$ python -q
>>> import numpy as np
>>> import numpy.linalg as la
>>> np.set_printoptions(precision=1, suppress=True, linewidth=140, legacy="1.25")
>>> rnd = lambda a: np.round(a, 1) + 0
>>> out = np.array([[2, 2, 0, -1, 1, 2, 0, -2, 2, 0],
...     [2, -1, 2, -1, -1, -2, -1, -2, 2, 2],
...     [0, 0, 1, -1, 0, 1, 1, 2, 2, 0],
...     [-2, 0, 1, 0, 0, 1, 0, 2, -1, 2],
...     [2, 2, 2, 2, 0, 0, -2, -1, 2, -1],
...     [-2, -1, -1, -1, 1, 0, 1, 2, 1, -1],
...     [-2, 2, -2, -2, 2, -1, 2, 1, 2, 1],
...     [-1, -2, 2, 2, 0, -1, -2, 0, 1, 1],
...     [-1, -1, 1, 0, 1, 1, 1, 2, -2, -2],
...     [2, 1, -1, 2, -1, 0, 0, -1, 0, -1]])
>>> m1 = np.triu(out, 1)
>>> m1
array([[ 0,  2,  0, -1,  1,  2,  0, -2,  2,  0],
       [ 0,  0,  2, -1, -1, -2, -1, -2,  2,  2],
       [ 0,  0,  0, -1,  0,  1,  1,  2,  2,  0],
       [ 0,  0,  0,  0,  0,  1,  0,  2, -1,  2],
       [ 0,  0,  0,  0,  0,  0, -2, -1,  2, -1],
       [ 0,  0,  0,  0,  0,  0,  1,  2,  1, -1],
       [ 0,  0,  0,  0,  0,  0,  0,  1,  2,  1],
       [ 0,  0,  0,  0,  0,  0,  0,  0,  1,  1],
       [ 0,  0,  0,  0,  0,  0,  0,  0,  0, -2],
       [ 0,  0,  0,  0,  0,  0,  0,  0,  0,  0]])
>>> r = la.matrix_rank(m1)
>>> r
8
>>> null = la.svd(m1)[2][r:].T
>>> [int(la.matrix_rank(m1[:i])) for i in range(1, len(m1) + 1)]
[1, 2, 3, 4, 5, 6, 7, 8, 8, 8]
>>> rnd(null @ null.T)
array([[ 1. ,  0. ,  0. ,  0. ,  0. ,  0. ,  0. ,  0. ,  0. ,  0. ],
       [ 0. ,  0.2, -0.2,  0. , -0.3,  0. ,  0. ,  0. ,  0. ,  0. ],
       [ 0. , -0.2,  0.2,  0. ,  0.3,  0. ,  0. ,  0. ,  0. ,  0. ],
       [ 0. ,  0. ,  0. ,  0. ,  0. ,  0. ,  0. ,  0. ,  0. ,  0. ],
       [ 0. , -0.3,  0.3,  0. ,  0.7,  0. ,  0. ,  0. ,  0. ,  0. ],
       [ 0. ,  0. ,  0. ,  0. ,  0. ,  0. ,  0. ,  0. ,  0. ,  0. ],
       [ 0. ,  0. ,  0. ,  0. ,  0. ,  0. ,  0. ,  0. ,  0. ,  0. ],
       [ 0. ,  0. ,  0. ,  0. ,  0. ,  0. ,  0. ,  0. ,  0. ,  0. ],
       [ 0. ,  0. ,  0. ,  0. ,  0. ,  0. ,  0. ,  0. ,  0. ,  0. ],
       [ 0. ,  0. ,  0. ,  0. ,  0. ,  0. ,  0. ,  0. ,  0. ,  0. ]])
>>> la.matrix_rank(m1.T @ m1), la.matrix_rank(m1 @ m1.T)
(8, 8)
